% ipython --no-banner

In [1]: import numpy as np

In [2]: from numpy import linalg as LA

In [3]: np.set_printoptions(suppress=True, linewidth=100)

In [4]: def rd(a):
   ...:     return np.round(a, 4) + 0
   ...: 

In [5]: E = np.loadtxt("dump.csv", delimiter=",")

In [6]: E
Out[6]: 
array([[ 2.,  1.,  0.,  1.,  0.,  1.,  2.,  1.,  2.,  2.,  1.,  0.,  1.,  0.,  0.],
       [ 1.,  0.,  0.,  2.,  2.,  2.,  2.,  0.,  0.,  1.,  0.,  0.,  2.,  0.,  0.],
       [ 0.,  1.,  1.,  2.,  2.,  0.,  2.,  1.,  0.,  2.,  0.,  1.,  0.,  0.,  0.],
       [ 1.,  1.,  1.,  0.,  2.,  1.,  1.,  0.,  1.,  0.,  2.,  2.,  1.,  0.,  0.],
       [ 0.,  2.,  0.,  0.,  0.,  1.,  2.,  2.,  2.,  1.,  2.,  2.,  1.,  0.,  0.],
       [ 1.,  0.,  0.,  2.,  1.,  1.,  2.,  0.,  2.,  2.,  0.,  1.,  0.,  0.,  0.],
       [ 1.,  1.,  2.,  0.,  1.,  2.,  2.,  2.,  0.,  2.,  0.,  0.,  1.,  0.,  0.],
       [ 0.,  0.,  1.,  1.,  2.,  2.,  0.,  2.,  1.,  1.,  0.,  1.,  0.,  0.,  0.],
       [ 1.,  1.,  0.,  2.,  0.,  0.,  1.,  1.,  2.,  0.,  2.,  0.,  1.,  0.,  0.],
       [ 2.,  2.,  0.,  0.,  0.,  0.,  0.,  2.,  1.,  0.,  2.,  2.,  1.,  0.,  0.],
       [ 2.,  1.,  2.,  2.,  1.,  0.,  2.,  2.,  0.,  0.,  1.,  0.,  1.,  0.,  0.],
       [ 1.,  0.,  0.,  0.,  0.,  1.,  0.,  1.,  1.,  0.,  0.,  1.,  2.,  0.,  0.],
       [ 1.,  0.,  2.,  0.,  2.,  1.,  0.,  2.,  2.,  2.,  2.,  1.,  0.,  0.,  0.],
       [ 0.,  0.,  0.,  0.,  0.,  0.,  0.,  0.,  0.,  0.,  0.,  0.,  0., -1., -2.],
       [ 0.,  0.,  0.,  0.,  0.,  0.,  0.,  0.,  0.,  0.,  0.,  0.,  0.,  2., -1.]])

In [7]: rd(np.abs(LA.eigvals(E)).max())
Out[7]: np.float64(12.4816)

In [8]: mat = np.loadtxt("run7.csv", delimiter=",")

In [9]: mat
Out[9]: 
array([[ 0.4014, -0.1276,  0.5997,  2.5606, -0.9327, -1.3659,  0.2588,  1.2895,  0.167 ,  1.1662,
         3.7997, -1.2447,  0.9975, -1.6186],
       [-0.7095, -0.239 ,  0.7804,  0.9466,  0.5568, -1.2077,  0.8484,  0.1187,  0.24  ,  0.968 ,
        -1.3111, -1.3105, -0.5086,  1.0318],
       [ 0.1328,  0.301 , -0.0193, -0.299 ,  0.378 ,  0.3191, -0.0693, -0.1631, -0.0961,  0.0309,
        -0.3151,  0.1578, -0.4486,  0.5088],
       [-1.482 , -1.1451, -0.9876, -2.3834,  1.5455,  1.7639,  0.1479, -0.8258,  0.613 , -1.7014,
        -5.6011,  0.5323, -1.1372,  2.3069],
       [ 0.42  ,  0.4187,  1.4792,  0.0965, -0.6691, -1.4728,  1.3749,  0.3238, -0.0094,  0.7564,
         1.5191, -0.3264, -0.1524, -0.2623],
       [-1.0168, -0.0048,  1.4851, -1.6011, -0.3248, -1.2335,  2.1237, -0.4888,  0.4623,  0.1378,
        -2.387 , -0.6803, -0.7622,  1.4353]])

In [10]: t = np.radians(30)

In [11]: Rm = np.eye(14)

In [12]: Rm[4, 4] = Rm[13, 13] = np.cos(t)

In [13]: Rm[4, 13], Rm[13, 4] = -np.sin(t), np.sin(t)

In [14]: A2 = mat @ Rm.T

In [15]: rd(LA.svd(mat, compute_uv=False)), rd(LA.svd(A2, compute_uv=False))
Out[15]: 
(array([10.    ,  5.    ,  2.5   ,  1.25  ,  0.625 ,  0.3125]),
 array([10.    ,  5.    ,  2.5   ,  1.25  ,  0.625 ,  0.3125]))

In [16]: np.allclose(LA.norm(mat, axis=1), LA.norm(A2, axis=1))
Out[16]: True

In [17]: np.allclose(mat @ mat.T, A2 @ A2.T)
Out[17]: True

In [18]: A2 = np.array([[3, 3],
    ...:     [5, 4],
    ...:     [1, 3],
    ...:     [0, 2],
    ...:     [1, 5],
    ...:     [5, 3],
    ...:     [0, 0],
    ...:     [1, 0],
    ...:     [2, 5],
    ...:     [4, 5],
    ...:     [3, 0],
    ...:     [1, 2],
    ...:     [4, 5],
    ...:     [2, 4]])

In [19]: rd(np.einsum("ij,ij->i", mat, mat))
Out[19]: array([32.5489, 10.3223,  1.0686, 57.9085, 10.2395, 21.2133])

In [20]: LA.matrix_rank(np.vstack([mat, A2.T]))
Out[20]: np.int64(8)

In [21]: rd(np.einsum("ik,kj->ji", mat, A2))
Out[21]: 
array([[ 10.5992,  -8.7687,   2.0616, -23.4055,   3.2269, -15.1141],
       [  1.5426,   5.314 ,   3.5756,  -4.5726,   1.0725,  -3.5709]])

In [22]: rd(A2.T @ mat.T)
Out[22]: 
array([[ 10.5992,  -8.7687,   2.0616, -23.4055,   3.2269, -15.1141],
       [  1.5426,   5.314 ,   3.5756,  -4.5726,   1.0725,  -3.5709]])

In [23]: rd(mat @ A2)
Out[23]: 
array([[ 10.5992,   1.5426],
       [ -8.7687,   5.314 ],
       [  2.0616,   3.5756],
       [-23.4055,  -4.5726],
       [  3.2269,   1.0725],
       [-15.1141,  -3.5709]])

In [24]: x = np.array([6, 8, 3, 0, 9, 6, 1, 7, 3, 0, 7, 3, 0, 5])

In [25]: h = np.maximum(mat @ x, 0)

In [26]: rd(np.maximum(mat @ x, 0) - np.maximum(-mat @ x, 0))
Out[26]: array([ 11.1541, -11.6137,   7.7759, -26.3927,   7.4048, -23.4925])

In [27]: np.flatnonzero(h > 1e-9)
Out[27]: array([0, 2, 4])

In [28]: rd(np.tanh(mat @ x))
Out[28]: array([ 1., -1.,  1., -1.,  1., -1.])

In [29]: cov = mat.T @ mat

In [30]: np.allclose(cov, cov.T)
Out[30]: True

In [31]: m1 = np.loadtxt("block12.csv", delimiter=",")

In [32]: m1
Out[32]: 
array([[  4. ,  -1.6,   1.7,   1.2,   1.8,   1.1,  -0.4,  -0.6,   0.2,   0.7,   1.3,  -0.4,   1. ,
         -0.1,  -1. ],
       [ 16. ,   0.7,  -0.4,  -1.6,  -0.1,   0. ,  -0.9,  -0.9,  -0.7,  -1.5,   0.5,  -0.5,  -1.5,
          0. ,  -1.7],
       [ 36. ,   0.7,   1.7,   0.8,   0.4,  -0.3,   0.3,  -0.4,  -2.4,   0.2,   0.9,   1.3,  -0.4,
         -0.3,   1. ],
       [ 20. ,  -1.1,   1.2,  -0.5,   0.3,  -0.7,  -2.2,  -1.9,  -0.5,  -1.3,   0.3,  -1.2,  -1.4,
          1.1,  -0.4],
       [ 12. ,   1.8,  -2. ,   0.8,   0.9,   0.3,   1.2,  -1.4,  -1.6,  -0.2,   0.1,   1.3,  -1.5,
          0.8,   1.9],
       [ 18. ,  -0.7,  -0.5,   1. ,  -1. ,   1.9,   0.3,   0.3,   1.6,   0.7,  -0.1,  -1.9,  -0.8,
          1.5,   0.8],
       [-38. ,   0. ,   0.3,  -0.6,   0.5,   0.4,   0.4,   0.5,  -1.5,   0.8,  -0.1,  -1.6,   0.8,
         -0.4,  -2.6],
       [-10. ,  -0.6,  -0.7,  -0.3,   0.6,  -1.2,  -1.2,  -0.9,   0.5,  -0.6,  -1.5,   1.4,   0. ,
         -0.9,  -2.3],
       [-46. ,  -0.6,   0.1,   0.1,  -0.7,  -0.4,   0.8,   0.1,   0.9,  -0.1,   0.2,  -1. ,  -0.4,
          1.5,   0.8],
       [ 16. ,  -1. ,  -0.6,   0.6,   0.7,   2.5,   1.1,   0.3,  -0.4,  -0.2,  -1.5,   1.7,  -0.4,
         -0.7,  -2.8],
       [ -6. ,   0.5,   0.5,   1.4,  -2.2,   0.4,   0.4,   0. ,  -2.1,  -0.5,   0. ,  -0.4,  -0.9,
          1.6,  -0.6],
       [ 10. ,  -1.5,   0.7,  -1.3,  -0.9,   0. ,  -0.9,  -0.3,  -1.7,  -0.2,  -0.4,   0.3,   1.3,
          0.5,   1.7]])

In [33]: # column 0 dominates

In [34]: Uu, sv, vt = LA.svd(m1)

In [35]: np.argmax(sv[:-1] / (sv[1:] + 1e-6)) + 1
Out[35]: np.int64(1)

In [36]: rd(sv)
Out[36]: 
array([80.6134,  6.5115,  5.6267,  5.3944,  4.8913,  4.7408,  3.5702,  3.1145,  2.5755,  1.5595,
        0.9862,  0.3516])

In [37]: A2 = Uu[:, :1] @ np.diag(sv[:1]) @ vt[:1]

In [38]: LA.matrix_rank(A2)
Out[38]: np.int64(1)

In [39]: rd(LA.norm(m1 - A2, 2)), rd(sv[1])
Out[39]: (np.float64(6.5115), np.float64(6.5115))

In [40]: LA.matrix_rank(m1, rtol=0.05)
Out[40]: np.int64(6)

In [41]: cov = m1.T @ m1

In [42]: rd(LA.eigvalsh(cov)[::-1])
Out[42]: 
array([6498.5134,   42.4002,   31.66  ,   29.0994,   23.9245,   22.4749,   12.7463,    9.6999,
          6.6331,    2.4321,    0.9726,    0.1236,    0.    ,    0.    ,    0.    ])

In [43]: rd(LA.svd(m1, compute_uv=False) ** 2)
Out[43]: 
array([6498.5134,   42.4002,   31.66  ,   29.0994,   23.9245,   22.4749,   12.7463,    9.6999,
          6.6331,    2.4321,    0.9726,    0.1236])

In [44]: np.trace(cov), rd((m1 ** 2).sum())
Out[44]: (np.float64(6680.68), np.float64(6680.68))

In [45]: LA.matrix_rank(cov)
Out[45]: np.int64(12)
